>>> import numpy as np
>>> np.set_printoptions(precision=1, suppress=True, linewidth=120, floatmode="fixed")
>>> rnd = lambda a: np.round(a, 1) + 0
>>> X = np.load("arr.npy")
>>> print(X)
[[ 1 -1 -1  1  1 -1 -1  1]
 [ 1  1  1  1  1  1  1  1]
 [ 1  1 -1 -1  1  1 -1 -1]]
>>> # column 4 repeats column 0
>>> M2 = X[0, 0] * X[1:] - np.outer(X[1:, 0], X[0])
>>> print(M2)
[[ 0  2  2  0  0  2  2  0]
 [ 0  2  0 -2  0  2  0 -2]]
>>> print(X[:, 0] / X[0, 0])
[1.0 1.0 1.0]
>>> mat = np.load("block9.npy")
>>> print(mat)
[[1.0 0.0]
 [0.0 1.0]]
>>> # a transition matrix
>>> x0 = np.ones(2)
>>> for _ in range(5):
...     x0 = mat @ x0
...     x0 /= np.linalg.norm(x0)
...     print(round(x0 @ mat @ x0, 1))
... 
1.0
1.0
1.0
1.0
1.0
>>> print(rnd(x0))
[0.7 0.7]
>>> print(rnd(np.linalg.det(2 * mat)), rnd(np.linalg.det(mat)))
4.0 1.0
>>> print(rnd(np.linalg.det(mat[::-1])))
-1.0
>>> x0 = np.array([0, 2])
>>> print(mat @ x0)
[0.0 2.0]
>>> print(mat @ mat @ x0)
[0.0 2.0]
>>> print(rnd(np.linalg.eigvalsh(2 * mat - np.eye(2))))
[1.0 1.0]
>>> print((x0 - mat @ x0) @ (mat @ x0))
0.0
>>> E = np.loadtxt("out5.csv", delimiter=",")
>>> print(E)
[[ 18.2   1.5  -8.2]
 [-11.6  -8.4 -14.0]
 [  8.9 -13.5 -11.7]
 [ -4.3  19.3   2.9]
 [ 17.0 -10.0  -3.5]
 [ -6.3  -9.2 -16.6]
 [  6.2  16.9  -8.7]
 [  2.1   3.7 -19.5]
 [ 18.3   8.0  -1.4]
 [  9.2  -2.0  17.7]
 [ 16.0 -10.6   5.7]
 [ 10.0  13.9 -10.4]
 [-18.0  -4.8  -7.2]
 [ -4.0  14.1  13.6]
 [  4.4  15.2  12.3]
 [ -5.0  19.3   1.3]
 [ 13.8  -8.7 -11.6]
 [ 16.1   3.4 -11.4]
 [-11.7   8.4 -13.8]
 [  2.0 -17.3  -9.8]
 [-17.1  -6.8   7.9]
 [-10.1   9.7 -14.3]
 [-19.3  -1.1   5.0]
 [  7.4 -12.0  14.2]
 [ -1.9 -12.3  15.7]
 [ 17.1 -10.4   0.4]
 [ 10.1  15.3  -8.0]]
>>> O, V = np.linalg.qr(E[:, :2])[0], np.linalg.qr(E[:, 2:])[0]
>>> s = np.linalg.svd(O.T @ V, compute_uv=False)
>>> print((s > 0.9).sum())
0
>>> print(rnd(np.degrees(np.arccos(s.clip(0, 1)))))
[86.4]
>>> print(rnd(s))
[0.1]
>>> d = np.linalg.norm(E[:, None] - E[None], axis=-1)
>>> print(d.mean(axis=1).argmax())
20
>>> print((d + 1e9 * np.eye(27)).round(6).argmin(axis=1))
[17  5 16 15 25  1 26 21  0 23 25 26  1 14 13  3  2  0 21  2 22 18 20 24 23  4 11]
>>> print(np.linalg.matrix_rank(d ** 2))
5
>>> print(rnd(d[:5, :5]))
[[ 0.0 31.9 18.0 30.8 12.5]
 [31.9  0.0 21.2 33.3 30.5]
 [18.0 21.2  0.0 38.3 12.0]
 [30.8 33.3 38.3  0.0 36.8]
 [12.5 30.5 12.0 36.8  0.0]]
>>> W2 = E[[7, 10]].astype(float)
>>> for _ in range(4):
...     z = np.linalg.norm(E[:, None] - W2, axis=-1).argmin(axis=1)
...     W2 = np.array([E[z == j].mean(axis=0) for j in range(2)])
... 
>>> print(z)
[1 0 1 0 1 0 0 0 1 1 1 0 0 0 0 0 1 1 0 1 0 0 0 1 1 1 0]
>>> print(np.abs(W2[1] - W2[0]).argmax())
0
>>> print(np.bincount(z))
[15 12]
>>> x0 = np.array([2, 1, 0])
>>> target = E @ x0
>>> print(rnd(np.linalg.lstsq(E, target)[0]))
[2.0 1.0 0.0]
>>> rng = np.random.default_rng(54049)
>>> target = target + 0.1 * rng.normal(size=27)
>>> print(rnd(target))
[ 38.0 -31.5   4.4  10.6  24.0 -21.6  29.3   7.8  44.7  16.4  21.3  33.8 -40.9   6.1  24.0   9.4  18.8  35.5 -14.9
 -13.3 -40.9 -10.3 -39.7   2.6 -16.2  23.7  35.5]
>>> beta, *_ = np.linalg.lstsq(E, target)
>>> print(rnd(beta))
[2.0 1.0 0.0]
>>> O, R = np.linalg.qr(E)
>>> print(rnd(O))
[[-0.3  0.0 -0.1]
 [ 0.2 -0.2 -0.3]
 [-0.1 -0.2 -0.2]
 [ 0.1  0.3  0.1]
 [-0.3 -0.2 -0.1]
 [ 0.1 -0.2 -0.3]
 [-0.1  0.3 -0.1]
 [ 0.0  0.1 -0.3]
 [-0.3  0.2  0.0]
 [-0.1  0.0  0.3]
 [-0.3 -0.2  0.1]
 [-0.2  0.2 -0.2]
 [ 0.3 -0.1 -0.1]
 [ 0.1  0.2  0.2]
 [-0.1  0.3  0.2]
 [ 0.1  0.3  0.0]
 [-0.2 -0.1 -0.2]
 [-0.3  0.1 -0.2]
 [ 0.2  0.1 -0.2]
 [ 0.0 -0.3 -0.2]
 [ 0.3 -0.1  0.1]
 [ 0.2  0.2 -0.3]
 [ 0.3  0.0  0.1]
 [-0.1 -0.2  0.2]
 [ 0.0 -0.2  0.3]
 [-0.3 -0.2  0.0]
 [-0.2  0.3 -0.1]]
>>> print(rnd(R))
[[-62.5   3.6   3.1]
 [  0.0  59.4  -1.8]
 [  0.0   0.0  57.8]]
>>> print(rnd(np.abs(np.diag(R))))
[62.5 59.4 57.8]
>>> print(rnd(abs(R[0, 0])), rnd(np.linalg.norm(E[:, 0])))
62.5 62.5
>>> arr = np.load("layer16.npy")
>>> print(arr)
[[-0.6 -0.7  1.2]
 [ 1.3  2.6  0.5]
 [ 0.9  0.4 -0.1]]
>>> t3 = np.stack([arr, -1 * arr, arr[::-1]])
>>> print(t3.sum(axis=0))
[[ 0.9  0.4 -0.1]
 [ 1.3  2.6  0.5]
 [-0.6 -0.7  1.2]]
>>> print(rnd(np.einsum("bij,cij->bc", t3, t3)))
[[ 12.0 -12.0   6.8]
 [-12.0  12.0  -6.8]
 [  6.8  -6.8  12.0]]
>>> print(np.linalg.matrix_rank(t3))
[3 3 3]
>>> print(t3.shape)
(3, 3, 3)
>>> print((t3 @ arr.T).shape)
(3, 3, 3)
>>> print(rnd(np.linalg.det(t3)))
[-2.3  2.3  2.3]
